% python3 -q
>>> import numpy as np
>>> import numpy.linalg as la
>>> np.set_printoptions(suppress=True, linewidth=100)
>>> rnd = lambda a: np.round(a, 1) + 0
>>> arr = np.loadtxt("a.csv", delimiter=",")
>>> arr
array([[ 0.,  5.,  1.,  7.,  6.,  8.,  4.,  7.,  9.,  9.,  5.,  8.,  5.],
       [ 5.,  2.,  6.,  6.,  5.,  5.,  9.,  8.,  8.,  6.,  7.,  1.,  3.],
       [ 1.,  6.,  4.,  6.,  1.,  6.,  4.,  5.,  6.,  8.,  8.,  8.,  4.],
       [ 7.,  6.,  6.,  4.,  8.,  7.,  2.,  4.,  8.,  6.,  6.,  4., 10.],
       [ 6.,  5.,  1.,  8.,  2.,  2.,  3.,  6.,  3., 10.,  4.,  5.,  2.],
       [ 8.,  5.,  6.,  7.,  2.,  6.,  1.,  5.,  8.,  6.,  5.,  9.,  8.],
       [ 4.,  9.,  4.,  2.,  3.,  1.,  6., 10.,  5.,  4.,  4.,  1.,  5.],
       [ 7.,  8.,  5.,  4.,  6.,  5., 10.,  0.,  0.,  5.,  5.,  5.,  4.],
       [ 9.,  8.,  6.,  8.,  3.,  8.,  5.,  0.,  4.,  7.,  1.,  5.,  5.],
       [ 9.,  6.,  8.,  6., 10.,  6.,  4.,  5.,  7.,  2.,  8.,  4.,  5.],
       [ 5.,  7.,  8.,  6.,  4.,  5.,  4.,  5.,  1.,  8.,  8.,  3.,  1.],
       [ 8.,  1.,  8.,  4.,  5.,  9.,  1.,  5.,  5.,  4.,  3.,  6.,  4.],
       [ 5.,  3.,  4., 10.,  2.,  8.,  5.,  4.,  5.,  5.,  1.,  4.,  4.]])
>>> vec = np.array([1, 1, 5, 3, 2, 3, 4, 2, 9, 9, 5, 0, 0])
>>> h = np.maximum(arr @ vec, 0)
>>> np.flatnonzero(h > 1e-9)
array([ 0,  1,  2,  3,  4,  5,  6,  7,  8,  9, 10, 11, 12])
>>> h
array([284., 293., 257., 264., 211., 251., 193., 189., 225., 258., 240., 208., 209.])
>>> np.tanh(arr @ vec)
array([1., 1., 1., 1., 1., 1., 1., 1., 1., 1., 1., 1., 1.])
>>> ev, V = la.eigh(arr)
>>> vec = np.array([-7, 5, 2, 3, -2, 2, -5, -2, 8, -5, 6, -5, 9])
>>> (np.sign(V[:, -1].round(6)) == np.sign(V[0, -1].round(6))).astype(int)
array([1, 1, 1, 1, 1, 1, 1, 1, 1, 1, 1, 1, 1])
>>> np.abs(arr).sum(axis=1).max(), rnd(np.abs(ev).max())
(np.float64(80.0), np.float64(68.6))
>>> rnd(vec @ arr @ vec / (vec @ vec)), rnd(ev[0]), rnd(ev[-1])
(np.float64(0.7), np.float64(-14.7), np.float64(68.6))
>>> data = np.loadtxt("x.csv", delimiter=",")
>>> data
array([[ 3.,  5.,  1.,  5.,  0.,  5.,  2.,  1.,  4.,  2.,  5.,  0.,  2.,  4.],
       [ 5.,  5.,  1., 10.,  2.,  9.,  5.,  1.,  9.,  6., 10.,  4.,  2.,  7.],
       [ 5., 10.,  1., 10.,  5., 13.,  9.,  4., 13.,  6., 15.,  8.,  5.,  8.],
       [ 6., 11.,  5., 14.,  7., 15., 13.,  8., 15.,  8., 19.,  8.,  9.,  8.],
       [ 6., 13., 10., 18.,  7., 16., 17., 12., 15.,  9., 20., 10., 10., 10.],
       [ 8., 15., 13., 22., 10., 16., 21., 17., 16., 14., 25., 15., 14., 13.],
       [11., 15., 15., 24., 11., 18., 24., 17., 19., 19., 26., 15., 19., 18.],
       [16., 18., 15., 24., 12., 23., 28., 21., 22., 22., 26., 19., 19., 18.],
       [18., 19., 18., 27., 14., 28., 32., 25., 27., 24., 31., 20., 24., 21.],
       [23., 24., 23., 30., 14., 29., 32., 30., 31., 24., 34., 20., 24., 25.],
       [25., 24., 28., 32., 14., 34., 34., 35., 31., 27., 37., 24., 25., 25.],
       [28., 27., 29., 36., 16., 35., 35., 39., 36., 30., 42., 26., 29., 26.],
       [29., 27., 30., 36., 20., 39., 39., 42., 38., 33., 42., 31., 31., 31.],
       [33., 30., 33., 40., 21., 42., 42., 42., 39., 37., 46., 33., 31., 35.],
       [34., 32., 38., 45., 26., 44., 43., 45., 39., 42., 51., 33., 33., 35.],
       [36., 35., 40., 47., 27., 48., 48., 45., 43., 44., 51., 36., 36., 39.],
       [38., 36., 45., 47., 32., 48., 49., 48., 43., 48., 56., 38., 36., 41.],
       [41., 41., 49., 51., 34., 50., 54., 52., 48., 48., 57., 42., 36., 43.],
       [41., 43., 50., 54., 35., 50., 55., 54., 50., 50., 60., 43., 37., 45.],
       [42., 44., 54., 54., 40., 55., 58., 54., 53., 52., 61., 44., 38., 49.],
       [42., 48., 59., 56., 41., 59., 58., 54., 55., 57., 64., 45., 40., 51.],
       [47., 48., 63., 60., 41., 59., 63., 54., 60., 60., 64., 50., 43., 56.],
       [49., 48., 66., 65., 44., 64., 67., 58., 62., 60., 67., 55., 44., 57.],
       [51., 53., 68., 66., 49., 68., 67., 59., 65., 63., 67., 59., 47., 60.],
       [53., 53., 68., 66., 52., 68., 72., 59., 66., 68., 70., 61., 50., 60.],
       [54., 57., 68., 67., 56., 69., 76., 63., 66., 70., 74., 63., 51., 60.]])
>>> left, sig, VT = la.svd(data)
>>> rnd(sig)
array([747.8,  37.3,  21.1,  14. ,  12.8,  10.3,   9.5,   7.2,   6.4,   5. ,   4.7,   4.1,   3.6,
         2.6])
>>> np.argmax(sig[:-1] / (sig[1:] + 1e-6)) + 1
np.int64(1)
>>> out = left[:, :1] @ np.diag(sig[:1]) @ VT[:1]
>>> la.matrix_rank(data, rtol=0.05)
np.int64(1)
>>> rnd(la.norm(data - out) / la.norm(data))
np.float64(0.1)
>>> la.matrix_rank(out)
np.int64(1)
>>> rnd(la.norm(data - out, 2)), rnd(sig[1])
(np.float64(37.3), np.float64(37.3))
>>> out = data[0, 0] * data[1:] - np.outer(data[1:, 0], data[0])
>>> out
array([[   0.,  -10.,   -2.,    5.,    6.,    2.,    5.,   -2.,    7.,    8.,    5.,   12.,   -4.,
           1.],
       [   0.,    5.,   -2.,    5.,   15.,   14.,   17.,    7.,   19.,    8.,   20.,   24.,    5.,
           4.],
       [   0.,    3.,    9.,   12.,   21.,   15.,   27.,   18.,   21.,   12.,   27.,   24.,   15.,
           0.],
       [   0.,    9.,   24.,   24.,   21.,   18.,   39.,   30.,   21.,   15.,   30.,   30.,   18.,
           6.],
       [   0.,    5.,   31.,   26.,   30.,    8.,   47.,   43.,   16.,   26.,   35.,   45.,   26.,
           7.],
       [   0.,  -10.,   34.,   17.,   33.,   -1.,   50.,   40.,   13.,   35.,   23.,   45.,   35.,
          10.],
       [   0.,  -26.,   29.,   -8.,   36.,  -11.,   52.,   47.,    2.,   34.,   -2.,   57.,   25.,
         -10.],
       [   0.,  -33.,   36.,   -9.,   42.,   -6.,   60.,   57.,    9.,   36.,    3.,   60.,   36.,
          -9.],
       [   0.,  -43.,   46.,  -25.,   42.,  -28.,   50.,   67.,    1.,   26.,  -13.,   60.,   26.,
         -17.],
       [   0.,  -53.,   59.,  -29.,   42.,  -23.,   52.,   80.,   -7.,   31.,  -14.,   72.,   25.,
         -25.],
       [   0.,  -59.,   59.,  -32.,   48.,  -35.,   49.,   89.,   -4.,   34.,  -14.,   78.,   31.,
         -34.],
       [   0.,  -64.,   61.,  -37.,   60.,  -28.,   59.,   97.,   -2.,   41.,  -19.,   93.,   35.,
         -23.],
       [   0.,  -75.,   66.,  -45.,   63.,  -39.,   60.,   93.,  -15.,   45.,  -27.,   99.,   27.,
         -27.],
       [   0.,  -74.,   80.,  -35.,   78.,  -38.,   61.,  101.,  -19.,   58.,  -17.,   99.,   31.,
         -31.],
       [   0.,  -75.,   84.,  -39.,   81.,  -36.,   72.,   99.,  -15.,   60.,  -27.,  108.,   36.,
         -27.],
       [   0.,  -82.,   97.,  -49.,   96.,  -46.,   71.,  106.,  -23.,   68.,  -22.,  114.,   32.,
         -29.],
       [   0.,  -82.,  106.,  -52.,  102.,  -55.,   80.,  115.,  -20.,   62.,  -34.,  126.,   26.,
         -35.],
       [   0.,  -76.,  109.,  -43.,  105.,  -55.,   83.,  121.,  -14.,   68.,  -25.,  129.,   29.,
         -29.],
       [   0.,  -78.,  120.,  -48.,  120.,  -45.,   90.,  120.,   -9.,   72.,  -27.,  132.,   30.,
         -21.],
       [   0.,  -66.,  135.,  -42.,  123.,  -33.,   90.,  120.,   -3.,   87.,  -18.,  135.,   36.,
         -15.],
       [   0.,  -91.,  142.,  -55.,  123.,  -58.,   95.,  115.,   -8.,   86.,  -43.,  150.,   35.,
         -20.],
       [   0., -101.,  149.,  -50.,  132.,  -53.,  103.,  125.,  -10.,   82.,  -44.,  165.,   34.,
         -25.],
       [   0.,  -96.,  153.,  -57.,  147.,  -51.,   99.,  126.,   -9.,   87.,  -54.,  177.,   39.,
         -24.],
       [   0., -106.,  151.,  -67.,  156.,  -61.,  110.,  124.,  -14.,   98.,  -55.,  183.,   44.,
         -32.],
       [   0.,  -99.,  150.,  -69.,  168.,  -63.,  120.,  135.,  -18.,  102.,  -48.,  189.,   45.,
         -36.]])
>>> np.flatnonzero(~out.round(6).any(axis=1))
array([], dtype=int64)
>>> la.matrix_rank(out), la.matrix_rank(data)
(np.int64(13), np.int64(14))
>>> vec = np.array([4, 1, 3, 0, 0, 2, 1, 1, 3, 1, 2, 4, 4, 0])
>>> y = data @ vec
>>> rnd(la.solve(data.T @ data, data.T @ y))
array([4., 1., 3., 0., 0., 2., 1., 1., 3., 1., 2., 4., 4., 0.])
>>> rng = np.random.default_rng(5319)
>>> y = y + 0.1 * rng.normal(size=26)
>>> rnd(y)
array([  64.9,  128.8,  199.1,  260.1,  302. ,  384. ,  445. ,  514.2,  601. ,  665.8,  734.9,
        812.2,  871. ,  931. ,  982.9, 1051. , 1101. , 1175.9, 1206.1, 1256.9, 1312.8, 1400. ,
       1471. , 1538.8, 1585.8, 1625.8])
>>> coef, *_ = la.lstsq(data, y)
>>> rnd(data.T @ (y - data @ coef))
array([0., 0., 0., 0., 0., 0., 0., 0., 0., 0., 0., 0., 0., 0.])
>>> coef.round()
array([ 4.,  1.,  3., -0., -0.,  2.,  1.,  1.,  3.,  1.,  2.,  4.,  4., -0.])
>>> [round(float(x), 1) for x in la.svd(data, compute_uv=False)[:3]]
[747.8, 37.3, 21.1]
>>> np.argsort(-la.norm(data, axis=0).round(6), kind="stable")[:3]
array([10,  6,  5])
>>> la.matrix_rank(data, rtol=0.1)
np.int64(1)
>>> idx = rng.permutation(14)
>>> out = data[:, idx] * rng.choice([-1, 1], 14)
>>> out
array([[ -2.,  -4.,   1.,   4.,   5.,   0.,  -5.,  -2.,   3.,   5.,   0.,  -5.,  -1.,  -2.],
       [ -5.,  -7.,   1.,   9.,  10.,   2.,  -9.,  -2.,   5.,  10.,   4.,  -5.,  -1.,  -6.],
       [ -9.,  -8.,   4.,  13.,  15.,   5., -13.,  -5.,   5.,  10.,   8., -10.,  -1.,  -6.],
       [-13.,  -8.,   8.,  15.,  19.,   7., -15.,  -9.,   6.,  14.,   8., -11.,  -5.,  -8.],
       [-17., -10.,  12.,  15.,  20.,   7., -16., -10.,   6.,  18.,  10., -13., -10.,  -9.],
       [-21., -13.,  17.,  16.,  25.,  10., -16., -14.,   8.,  22.,  15., -15., -13., -14.],
       [-24., -18.,  17.,  19.,  26.,  11., -18., -19.,  11.,  24.,  15., -15., -15., -19.],
       [-28., -18.,  21.,  22.,  26.,  12., -23., -19.,  16.,  24.,  19., -18., -15., -22.],
       [-32., -21.,  25.,  27.,  31.,  14., -28., -24.,  18.,  27.,  20., -19., -18., -24.],
       [-32., -25.,  30.,  31.,  34.,  14., -29., -24.,  23.,  30.,  20., -24., -23., -24.],
       [-34., -25.,  35.,  31.,  37.,  14., -34., -25.,  25.,  32.,  24., -24., -28., -27.],
       [-35., -26.,  39.,  36.,  42.,  16., -35., -29.,  28.,  36.,  26., -27., -29., -30.],
       [-39., -31.,  42.,  38.,  42.,  20., -39., -31.,  29.,  36.,  31., -27., -30., -33.],
       [-42., -35.,  42.,  39.,  46.,  21., -42., -31.,  33.,  40.,  33., -30., -33., -37.],
       [-43., -35.,  45.,  39.,  51.,  26., -44., -33.,  34.,  45.,  33., -32., -38., -42.],
       [-48., -39.,  45.,  43.,  51.,  27., -48., -36.,  36.,  47.,  36., -35., -40., -44.],
       [-49., -41.,  48.,  43.,  56.,  32., -48., -36.,  38.,  47.,  38., -36., -45., -48.],
       [-54., -43.,  52.,  48.,  57.,  34., -50., -36.,  41.,  51.,  42., -41., -49., -48.],
       [-55., -45.,  54.,  50.,  60.,  35., -50., -37.,  41.,  54.,  43., -43., -50., -50.],
       [-58., -49.,  54.,  53.,  61.,  40., -55., -38.,  42.,  54.,  44., -44., -54., -52.],
       [-58., -51.,  54.,  55.,  64.,  41., -59., -40.,  42.,  56.,  45., -48., -59., -57.],
       [-63., -56.,  54.,  60.,  64.,  41., -59., -43.,  47.,  60.,  50., -48., -63., -60.],
       [-67., -57.,  58.,  62.,  67.,  44., -64., -44.,  49.,  65.,  55., -48., -66., -60.],
       [-67., -60.,  59.,  65.,  67.,  49., -68., -47.,  51.,  66.,  59., -53., -68., -63.],
       [-72., -60.,  59.,  66.,  70.,  52., -68., -50.,  53.,  66.,  61., -53., -68., -68.],
       [-76., -60.,  63.,  66.,  74.,  56., -69., -51.,  54.,  67.,  63., -57., -68., -70.]])
>>> left, _, VT = la.svd(data.T @ out)
>>> idx
array([ 6, 13,  7,  8, 10,  4,  5, 12,  0,  3, 11,  1,  2,  9])
